>>> import numpy as np
>>> import numpy.linalg as la
>>> np.set_printoptions(suppress=True, linewidth=160)
>>> mat = np.loadtxt("a.csv", delimiter=",")
>>> mat.round(3)
array([[1.   , 0.   , 0.   ],
       [0.   , 1.   , 0.   ],
       [0.333, 0.333, 0.333]])
>>> np.round(la.matrix_power(mat, 2), 3)
array([[1.   , 0.   , 0.   ],
       [0.   , 1.   , 0.   ],
       [0.444, 0.444, 0.111]])
>>> mat @ np.ones(3)
array([1., 1., 1.])
>>> pr = np.eye(3)[2]
>>> for _ in range(4):
...     pr = pr @ mat
...     print(pr.round(3))
... 
[0.333 0.333 0.333]
[0.444 0.444 0.111]
[0.481 0.481 0.037]
[0.494 0.494 0.012]
>>> x = np.array([3, 1, 1])
>>> target = mat @ x
>>> b, lr = np.zeros(3), 1 / la.norm(mat, 2) ** 2
>>> for i in range(8):
...     b -= lr * mat.T @ (mat @ b - target)
...     if i % 2 == 0: print(i, round(la.norm(mat @ b - target), 3))
... 
0 0.324
2 0.144
4 0.124
6 0.107
>>> np.round(la.cond(mat), 3)
np.float64(3.732)
>>> A2 = np.array([[-5, 7, 2], [7, 0, -9]])
>>> cent = np.kron(A2, mat)
>>> cent.round(3)
array([[-5.   , -0.   , -0.   ,  7.   ,  0.   ,  0.   ,  2.   ,  0.   ,  0.   ],
       [-0.   , -5.   , -0.   ,  0.   ,  7.   ,  0.   ,  0.   ,  2.   ,  0.   ],
       [-1.667, -1.667, -1.667,  2.333,  2.333,  2.333,  0.667,  0.667,  0.667],
       [ 7.   ,  0.   ,  0.   ,  0.   ,  0.   ,  0.   , -9.   , -0.   , -0.   ],
       [ 0.   ,  7.   ,  0.   ,  0.   ,  0.   ,  0.   , -0.   , -9.   , -0.   ],
       [ 2.333,  2.333,  2.333,  0.   ,  0.   ,  0.   , -3.   , -3.   , -3.   ]])
>>> cent.shape
(6, 9)
>>> la.matrix_rank(cent)
np.int64(6)
